% ipython --no-banner

In [1]: import numpy as np

In [2]: np.set_printoptions(precision=2, suppress=True, linewidth=140)

In [3]: tidy = lambda a: np.round(a, 2) + 0

In [4]: mat = np.array([[2.0, -2.0, 0.0], [-1.0, -2.0, 0.0], [0.0, 0.0, 0.0]])

In [5]: mat
Out[5]: 
array([[ 2., -2.,  0.],
       [-1., -2.,  0.],
       [ 0.,  0.,  0.]])

In [6]: print(np.trace(mat))
0.0

In [7]: mat @ mat
Out[7]: 
array([[6., 0., 0.],
       [0., 6., 0.],
       [0., 0., 0.]])

In [8]: assert mat == mat.T
ValueError: The truth value of an array with more than one element is ambiguous. Use a.any() or a.all()


In [9]: np.abs(np.diag(np.linalg.qr(mat)[1])) > 1e-9
Out[9]: array([ True,  True, False])

In [10]: np.unique(mat.round(6), axis=0).shape
Out[10]: (3, 3)

In [11]: np.allclose(mat[:-1].T @ np.linalg.lstsq(mat[:-1].T, mat[-1])[0], mat[-1])
Out[11]: True

In [12]: tidy(mat @ np.linalg.pinv(mat) @ mat)
Out[12]: 
array([[ 2., -2.,  0.],
       [-1., -2.,  0.],
       [ 0.,  0.,  0.]])

In [13]: np.linalg.lstsq(mat[:-1].T, mat[-1])[2]
Out[13]: np.int32(2)

In [14]: tidy(np.trace(np.linalg.pinv(mat) @ mat))
Out[14]: np.float64(2.0)

In [15]: rk = np.linalg.matrix_rank(mat)

In [16]: rk
Out[16]: np.int64(2)

In [17]: ns = np.linalg.svd(mat)[2][rk:].T

In [18]: np.linalg.matrix_rank(mat.T @ mat), np.linalg.matrix_rank(mat @ mat.T)
Out[18]: (np.int64(2), np.int64(2))

In [19]: ns @ ns.T
Out[19]: 
array([[0., 0., 0.],
       [0., 0., 0.],
       [0., 0., 1.]])

In [20]: mat @ ns
Out[20]: 
array([[0.],
       [0.],
       [0.]])

In [21]: arr = np.loadtxt("a.csv", delimiter=",")

In [22]: arr
Out[22]: 
array([[0., 0., 0., 0.],
       [0., 0., 0., 0.],
       [0., 0., 0., 1.],
       [0., 0., 1., 0.]])

In [23]: print([round(float(x), 2) for x in np.linalg.svd(arr, compute_uv=False)[:3]])
[1.0, 1.0, 0.0]

In [24]: np.linalg.matrix_rank(arr, rtol=0.1)
Out[24]: np.int64(2)

In [25]: print(np.linalg.cond(arr) > 100)
True

In [26]: rng = np.random.default_rng(8337)

In [27]: A2 = arr + rng.integers(-2, 3, (4, 2)) @ rng.integers(-2, 3, (2, 4))

In [28]: A2
Out[28]: 
array([[ 0.,  0.,  1., -2.],
       [ 2., -2.,  1.,  2.],
       [-2.,  2.,  0., -3.],
       [-2.,  2.,  1., -4.]])

In [29]: np.linalg.matrix_rank(A2 - arr, tol=1e-8)
Out[29]: np.int64(2)

In [30]: A2 - arr
Out[30]: 
array([[ 0.,  0.,  1., -2.],
       [ 2., -2.,  1.,  2.],
       [-2.,  2.,  0., -4.],
       [-2.,  2.,  0., -4.]])

In [31]: np.abs(A2 - arr).sum(axis=1)
Out[31]: array([3., 7., 8., 8.])

In [32]: ang = np.radians(45)

In [33]: Rm = np.eye(4)

In [34]: Rm[1, 1] = Rm[2, 2] = np.cos(ang)

In [35]: Rm[1, 2], Rm[2, 1] = -np.sin(ang), np.sin(ang)

In [36]: tidy(Rm)
Out[36]: 
array([[ 1.  ,  0.  ,  0.  ,  0.  ],
       [ 0.  ,  0.71, -0.71,  0.  ],
       [ 0.  ,  0.71,  0.71,  0.  ],
       [ 0.  ,  0.  ,  0.  ,  1.  ]])

In [37]: A2 = arr @ Rm.T

In [38]: print(np.allclose(arr @ arr.T, A2 @ A2.T))
True

In [39]: print(tidy(np.abs(A2 - arr).max(axis=0)))
[0.   0.71 0.29 0.  ]

In [40]: print(tidy(np.linalg.svd(arr, compute_uv=False)), tidy(np.linalg.svd(A2, compute_uv=False)))
[1. 1. 0. 0.] [1. 1. 0. 0.]

In [41]: tidy(A2)
Out[41]: 
array([[ 0.  ,  0.  ,  0.  ,  0.  ],
       [ 0.  ,  0.  ,  0.  ,  0.  ],
       [ 0.  ,  0.  ,  0.  ,  1.  ],
       [ 0.  , -0.71,  0.71,  0.  ]])

In [42]: np.allclose(np.linalg.norm(arr, axis=1), np.linalg.norm(A2, axis=1))
Out[42]: True

In [43]: tidy(np.linalg.det(Rm)), tidy(np.trace(Rm))
Out[43]: (np.float64(1.0), np.float64(3.41))

In [44]: C = np.array([[-3, 0, -1], [4, 0, 4], [-5, -3, 4]])

In [45]: feats = np.repeat(C, 17 // 3, axis=0)

In [46]: feats = feats + 0.02 * rng.normal(size=feats.shape)

In [47]: tidy(feats)
Out[47]: 
array([[-2.99,  0.02, -1.01],
       [-3.01,  0.  , -0.99],
       [-3.01, -0.01, -0.98],
       [-3.06,  0.02, -0.99],
       [-2.99,  0.  , -0.98],
       [ 4.  , -0.01,  4.04],
       [ 4.  , -0.05,  4.01],
       [ 4.02,  0.02,  4.01],
       [ 3.99,  0.04,  4.02],
       [ 4.03,  0.  ,  4.  ],
       [-5.  , -2.99,  4.03],
       [-5.03, -2.98,  3.99],
       [-5.  , -2.99,  3.99],
       [-5.02, -2.99,  4.01],
       [-5.  , -3.  ,  4.03]])

In [48]: lab = feats[:, 0] > np.median(feats[:, 0])

In [49]: u = feats[lab].mean(axis=0) - feats[~lab].mean(axis=0)

In [50]: tidy(u)
Out[50]: array([6.27, 1.87, 0.45])

In [51]: np.argsort(-np.abs(u).round(6), kind="stable")
Out[51]: array([0, 1, 2])

In [52]: lab.astype(int)
Out[52]: array([1, 0, 0, 0, 1, 1, 1, 1, 1, 1, 0, 0, 0, 0, 0])

In [53]: ((feats - feats.mean(axis=0)) @ u > 0).astype(int)
Out[53]: array([0, 0, 0, 0, 0, 1, 1, 1, 1, 1, 0, 0, 0, 0, 0])

In [54]: tidy((((feats - feats.mean(axis=0)) @ u > 0) == lab).mean())
Out[54]: np.float64(0.87)

In [55]: def softmax(z):
    ...:     e = np.exp(z - z.max(axis=-1, keepdims=True))
    ...:     return e / e.sum(axis=-1, keepdims=True)
    ...: 

In [56]: tidy(softmax(feats[4]))
Out[56]: array([0.04, 0.7 , 0.26])

In [57]: tidy(softmax(feats).sum(axis=1))
Out[57]: array([1., 1., 1., 1., 1., 1., 1., 1., 1., 1., 1., 1., 1., 1., 1.])

In [58]: tidy(softmax(feats[4] + -2))
Out[58]: array([0.04, 0.7 , 0.26])

In [59]: att = feats @ feats.T / np.sqrt(3)

In [60]: softmax(att).round(6).argmax(axis=1)
Out[60]: array([11, 11, 11, 11, 11,  5,  5,  5,  5,  5, 14, 14, 14, 14, 14])

In [61]: tidy(softmax(att)[4] @ feats)
Out[61]: array([-4.31, -1.95,  2.27])

In [62]: cen = feats - feats.mean(axis=0)

In [63]: left, s, Vh = np.linalg.svd(cen, full_matrices=False)

In [64]: np.abs(left[:, 0]).argmax()
Out[64]: np.int64(7)

In [65]: np.abs(Vh[0]).argmax()
Out[65]: np.int64(0)

In [66]: tidy(s ** 2 / (s ** 2).sum())
Out[66]: array([0.73, 0.27, 0.  ])

In [67]: tidy(np.abs(Vh[-1]))
Out[67]: array([0.29, 0.87, 0.4 ])

In [68]: np.searchsorted(np.cumsum(s ** 2) / (s ** 2).sum(), 0.9) + 1
Out[68]: np.int64(2)

In [69]: print(np.linalg.matrix_rank(cen))
3

In [70]: tidy(cen.mean(axis=0))
Out[70]: array([0., 0., 0.])

In [71]: tidy(Vh[0] * np.sign(Vh[0, np.abs(Vh[0]).argmax()]))
Out[71]: array([0.95, 0.22, 0.21])

In [72]: ang = np.radians(180)

In [73]: Rm = np.eye(3)

In [74]: Rm[2, 2] = Rm[1, 1] = np.cos(ang)

In [75]: Rm[2, 1], Rm[1, 2] = -np.sin(ang), np.sin(ang)

In [76]: print(tidy(Rm))
[[ 1.  0.  0.]
 [ 0. -1.  0.]
 [ 0.  0. -1.]]

In [77]: A2 = feats @ Rm.T

In [78]: tidy(A2)
Out[78]: 
array([[-2.99, -0.02,  1.01],
       [-3.01,  0.  ,  0.99],
       [-3.01,  0.01,  0.98],
       [-3.06, -0.02,  0.99],
       [-2.99,  0.  ,  0.98],
       [ 4.  ,  0.01, -4.04],
       [ 4.  ,  0.05, -4.01],
       [ 4.02, -0.02, -4.01],
       [ 3.99, -0.04, -4.02],
       [ 4.03,  0.  , -4.  ],
       [-5.  ,  2.99, -4.03],
       [-5.03,  2.98, -3.99],
       [-5.  ,  2.99, -3.99],
       [-5.02,  2.99, -4.01],
       [-5.  ,  3.  , -4.03]])

In [79]: print(tidy(np.linalg.det(Rm)), np.trace(Rm))
1.0 -1.0

In [80]: K = np.load("layer11.npy")

In [81]: K
Out[81]: 
array([[-1, -4, -5],
       [-5, -1, -4],
       [-4, -5, -1]])

In [82]: x = np.array([3, 1, 1])

In [83]: y = K @ x

In [84]: y
Out[84]: array([-12, -20, -18])

In [85]: tidy(np.linalg.solve(K, 3 * y))
Out[85]: array([9., 3., 3.])

In [86]: E = np.array([[3, 3, 3], [3, 6, 6], [3, 6, 9]])

In [87]: lab = rng.permutation(3)

In [88]: lab
Out[88]: array([1, 2, 0])

In [89]: A2 = E[lab][:, lab]

In [90]: np.allclose(A2, E)
Out[90]: False

In [91]: tidy(np.sort(np.abs(np.linalg.eigvals(A2))))
Out[91]: array([ 0.92,  1.93, 15.15])

In [92]: W1 = np.array([[-1, 2], [-2, -1], [3, -3]])

In [93]: c = np.array([1, 2])

In [94]: act = np.maximum(E @ W1 + c, 0)

In [95]: act
Out[95]: 
array([[ 1,  0],
       [ 4,  0],
       [13,  0]])

In [96]: (act > 0).astype(int)
Out[96]: 
array([[1, 0],
       [1, 0],
       [1, 0]])

In [97]: print((act > 0).mean(axis=0))
[1. 0.]

In [98]: C = np.array([[1, -1, -1], [2, 1, -2]])

In [99]: (act @ C).round(6).argmax(axis=1)
Out[99]: array([0, 0, 0])

In [100]: act @ C
Out[100]: 
array([[  1,  -1,  -1],
       [  4,  -4,  -4],
       [ 13, -13, -13]])

In [101]: s = 5 * 0.5 ** np.arange(3)

In [102]: W0 = rng.normal(size=(22, 3)) * rng.permutation(s)

In [103]: tidy(W0)
Out[103]: 
array([[ -0.08,   4.47,   1.26],
       [ -0.91,   7.95,  -5.63],
       [ -0.18,  10.65,  -1.09],
       [ -2.25,   4.93,  -0.72],
       [ -2.91,  -5.08,  -3.16],
       [ -0.29,  -1.85,   2.59],
       [ -0.16,   1.  ,   3.44],
       [  1.31,  -8.88,  -2.03],
       [  1.73,   2.22,   4.31],
       [  0.31,  -7.21,   4.46],
       [  1.65,  -2.74,   3.73],
       [  0.77,   1.27,   0.83],
       [ -2.17,  -8.46,   1.15],
       [  3.93,  -0.05,  -1.3 ],
       [  1.24,  -2.5 ,  -0.62],
       [ -2.24,  -3.24,   1.96],
       [  0.48,   7.53,   1.77],
       [ -0.15,   1.8 ,  -1.04],
       [ -0.59, -10.14,   4.15],
       [  0.38,  -2.14,  -1.73],
       [  1.18,  -0.44,  -4.09],
       [ -1.76,  -2.57,   0.42]])

In [104]: proj = np.triu(np.array([[-1, -1, 0], [2, -2, 1], [0, -2, 0]]), 1) + np.eye(3)

In [105]: A2 = proj @ mat @ np.linalg.inv(proj)

In [106]: A2
Out[106]: 
array([[ 3.,  3., -3.],
       [-1., -3.,  3.],
       [ 0.,  0.,  0.]])

In [107]: print(proj @ mat - mat @ proj)
[[ 1.  4.  2.]
 [ 0. -1.  2.]
 [ 0.  0.  0.]]

In [108]: np.linalg.matrix_rank(A2)
Out[108]: np.int64(2)

In [109]: tidy(np.poly(A2))
Out[109]: array([ 1.,  0., -6.,  0.])

In [110]: F = np.load("data.npy")

In [111]: F
Out[111]: 
array([[0, 0, 1, 0],
       [0, 0, 0, 1],
       [0, 1, 0, 0],
       [1, 0, 0, 0]])

In [112]: tidy(np.linalg.norm(F) ** 2 / np.linalg.norm(F, 2) ** 2)
Out[112]: np.float64(4.0)

In [113]: tidy(np.linalg.norm(F[0] - F[1]))
Out[113]: np.float64(1.41)

In [114]: tidy(np.linalg.norm(F, 2))
Out[114]: np.float64(1.0)

In [115]: C = np.sign(np.array([[-3, 7, 9], [8, -1, 7], [5, 4, 9]]))

In [116]: A2 = (np.tril(C, -1) + np.eye(3)) @ (np.triu(C, 1) + np.eye(3))

In [117]: w = np.array([0, -1, 2])

In [118]: data = np.rint(A2 * w @ np.linalg.inv(A2)) + 0

In [119]: data
Out[119]: 
array([[  1.,  -4.,   3.],
       [  2.,  -8.,   6.],
       [  2., -10.,   8.]])

In [120]: tidy(np.linalg.norm(data, 2) / np.linalg.norm(data))
Out[120]: np.float64(1.0)

In [121]: np.argsort(-np.linalg.norm(data, axis=0).round(6), kind="stable")[:3]
Out[121]: array([1, 2, 0])

In [122]: [round(float(x), 2) for x in np.linalg.svd(data, compute_uv=False)[:3]]
Out[122]: [17.26, 0.45, 0.0]

In [123]: np.linalg.matrix_rank(data, rtol=0.1)
Out[123]: np.int64(1)
